$ python3 -q
>>> import numpy as np
>>> import numpy.linalg as la
>>> np.set_printoptions(precision=2, suppress=True, linewidth=120, floatmode="fixed")
>>> rnd = lambda a: np.round(a, 2) + 0
>>> K = np.array([[-9, 1, -9, -2, -8, -5, 2, -2],
...     [-4, -9, 5, -9, 7, -2, -8, -1],
...     [4, 2, -4, -9, -6, 8, -9, -1],
...     [-4, -9, 5, -9, 7, -2, -8, -1],
...     [5, -3, -8, 6, 7, -7, -6, 2]])
>>> # rank 4
>>> other = K / la.norm(K, axis=1)
Traceback (most recent call last):
  File "<python-input-6>", line 1, in <module>
    other = K / la.norm(K, axis=1)
            ~~^~~~~~~~~~~~~~~~~~~~
ValueError: operands could not be broadcast together with shapes (5,8) (5,) 
>>> other = K / la.norm(K, axis=1, keepdims=True)
>>> G = other @ other.T
>>> print(rnd(np.degrees(np.arccos(np.clip(G[3, 0], -1, 1)))))
101.89
>>> print(np.argwhere(np.triu(np.abs(G) > 0.95, 1)))
[[1 3]]
>>> print((G - 2 * np.eye(5)).round(6).argmax(axis=1))
[2 3 1 1 1]
>>> print((np.abs(G) > 0.9).astype(int))
[[1 0 0 0 0]
 [0 1 0 1 0]
 [0 0 1 0 0]
 [0 1 0 1 0]
 [0 0 0 0 1]]
>>> print(np.argsort(-la.norm(K, axis=0).round(6), kind="stable")[:3])
[3 6 4]
>>> print(la.cond(K) > 100)
True
>>> T = np.stack([K, 5 * K, K[::-1]])
>>> print(T.shape)
(3, 5, 8)
>>> print(rnd(la.norm(T, axis=(1, 2))))
[ 38.43 192.16  38.43]
>>> print(np.einsum("bij,cij->bc", T, T))
[[ 1477  7385   891]
 [ 7385 36925  4455]
 [  891  4455  1477]]
>>> print(la.matrix_rank(T.reshape(3, -1)))
2
>>> rank = la.matrix_rank(K)
>>> print(rank)
4
>>> null = la.svd(K)[2][rank:].T
>>> print(np.allclose(K @ null, 0))
True
>>> print(rnd(K @ null))
[[0.00 0.00 0.00 0.00]
 [0.00 0.00 0.00 0.00]
 [0.00 0.00 0.00 0.00]
 [0.00 0.00 0.00 0.00]
 [0.00 0.00 0.00 0.00]]
>>> print(null.shape)
(8, 4)
>>> left, sigma, Vh = la.svd(K)
>>> V = Vh[:(sigma > 1e-8).sum()]
>>> rng = np.random.default_rng(49)
>>> x0 = K[3] + 4 * K[4] + rng.integers(2) * np.eye(8)[2]
>>> print(x0)
[ 16.00 -21.00 -27.00  15.00  35.00 -30.00 -32.00   7.00]
>>> print(la.matrix_rank(np.vstack([K, x0])))
4
>>> print(np.allclose(V.T @ V @ x0, x0))
True
>>> mat = np.load("a.npy")
>>> print(mat)
[[1.00 0.70 0.49 0.34 0.24 0.17]
 [0.70 1.00 0.70 0.49 0.34 0.24]
 [0.49 0.70 1.00 0.70 0.49 0.34]
 [0.34 0.49 0.70 1.00 0.70 0.49]
 [0.24 0.34 0.49 0.70 1.00 0.70]
 [0.17 0.24 0.34 0.49 0.70 1.00]]
>>> # equal to its transpose
>>> x0 = np.ones(6)
>>> for _ in range(6):
...     x0 = mat @ x0
...     x0 /= la.norm(x0)
...     print(round(x0 @ mat @ x0, 2))
... 
3.41
3.41
3.41
3.41
3.41
3.41
>>> print(rnd(la.eigvalsh(mat)[-1]))
3.41
>>> evals, V = la.eigh(mat)
>>> x0 = np.array([-4, -5, -5, 8, -3, 0])
>>> print(rnd(V * np.maximum(evals, 0) @ V.T))
[[1.00 0.70 0.49 0.34 0.24 0.17]
 [0.70 1.00 0.70 0.49 0.34 0.24]
 [0.49 0.70 1.00 0.70 0.49 0.34]
 [0.34 0.49 0.70 1.00 0.70 0.49]
 [0.24 0.34 0.49 0.70 1.00 0.70]
 [0.17 0.24 0.34 0.49 0.70 1.00]]
>>> print(rnd(np.abs(mat).sum(axis=1).max()), rnd(np.abs(evals).max()))
3.72 3.41
>>> G = mat.T @ mat
>>> print(rnd(G))
[[1.93 2.03 1.88 1.62 1.32 1.01]
 [2.03 2.39 2.33 2.06 1.70 1.32]
 [1.88 2.33 2.58 2.42 2.06 1.62]
 [1.62 2.06 2.42 2.58 2.33 1.88]
 [1.32 1.70 2.06 2.33 2.39 2.03]
 [1.01 1.32 1.62 1.88 2.03 1.93]]
>>> print(np.allclose(G, G.T))
True
>>> print(rnd(la.eigvalsh(G)[::-1]))
[11.66  1.63  0.32  0.10  0.05  0.04]
>>> print(rnd(np.diag(G)))
[1.93 2.39 2.58 2.58 2.39 1.93]
>>> print(la.matrix_rank(G))
6
>>> arr = np.load("data.npy")
>>> print(arr)
[[ 4 -4  1  7  1 -2  4  5 -1  0]
 [ 3 -3 -2  6 -2  1  0  5 -2 -2]
 [ 4 -2  3  4 -6 -3  0  2  1  0]
 [-3  0  2  2 -3  2 -3  5 -5  3]
 [-3  5  2 -3 -4  2 -5  2  0  5]
 [ 0  0  0  0  0  0  0  0  0  0]
 [ 4 -7  3  9 -3 -2  2  7 -4  1]
 [ 0  0  0  0  0  0  0  0  0  0]
 [-2 -1  2  0 -2 -1 -1  3 -3  2]
 [ 0  2 -1 -3 -2  1 -2 -2 -3  0]
 [ 0  2  1  4  1  2 -5  8 -4  3]
 [-4  4  3 -1 -1 -1 -1  4  3  3]
 [-2  4 -1 -5  0  0 -1 -1 -3  1]
 [-3  3  3  3 -4  3 -4  5  1  3]
 [-1  1  0 -1  1  1 -1  1  0  3]
 [-3  2  5  3  1  2 -5  9 -7  5]
 [ 0  0  0  3  0  3 -1  3 -2  1]
 [ 1 -4  5  6 -1  0  1  5 -4  4]
 [ 0  0  0  0  0  0  0  0  0  0]
 [-4  3  5  2  0  2 -6  8 -7  5]
 [-1  3 -1 -4 -1  2 -3 -1 -3  3]
 [ 0  0  0  0  0  0  0  0  0  0]
 [-1  1  0  2 -1  3 -2  2 -2  1]
 [ 0  0  0  0  0  0  0  0  0  0]
 [-3  0  2  2 -3  2 -3  5 -5  3]
 [ 0  0  1  3 -4 -1 -2  6  3  2]
 [-1 -2  3  4 -7 -3 -2  8  0  1]
 [ 0  0  0  3  0  3 -1  3 -2  1]
 [-4  8  2 -3  2  3 -6  4 -7  4]
 [-2  2  3  1 -3  0 -2  3  3  2]
 [ 0  2 -1 -3 -2  1 -2 -2 -3  0]
 [-3  5  6  4  0  3 -6  9 -1  5]
 [-1  2  7 -1  1 -4 -1  3 -7  3]
 [-2 -1  2  3 -2  2 -2  6 -5  3]
 [ 2  0  6  6  4  1 -1  5 -3  4]
 [-2  6  2 -1  0  4 -7  3 -7  3]
 [-2 -1  2  0 -2 -1 -1  3 -3  2]
 [ 0  0  1  3 -4 -1 -2  6  3  2]
 [-1  1  6  5 -2  2 -2  5  2  7]
 [ 6 -6  1  6 -1 -4  4  1  1 -2]]
>>> G = np.cov(arr, rowvar=False)
>>> print(rnd(arr.std(axis=0)))
[2.32 2.99 2.22 3.22 2.14 2.01 2.44 2.97 2.95 1.98]
>>> print(G.shape)
(10, 10)
>>> print(rnd(np.corrcoef(arr[:, 8], arr[:, 4])[0, 1]))
-0.4
>>> print(rnd(la.eigvalsh(G)[::-1]))
[27.36 19.32  8.59  4.23  4.04  1.62  1.42  0.53  0.23  0.02]
>>> print(np.median(arr, axis=0))
[-1.00  0.00  2.00  2.00 -1.00  1.00 -1.50  3.00 -2.00  2.00]
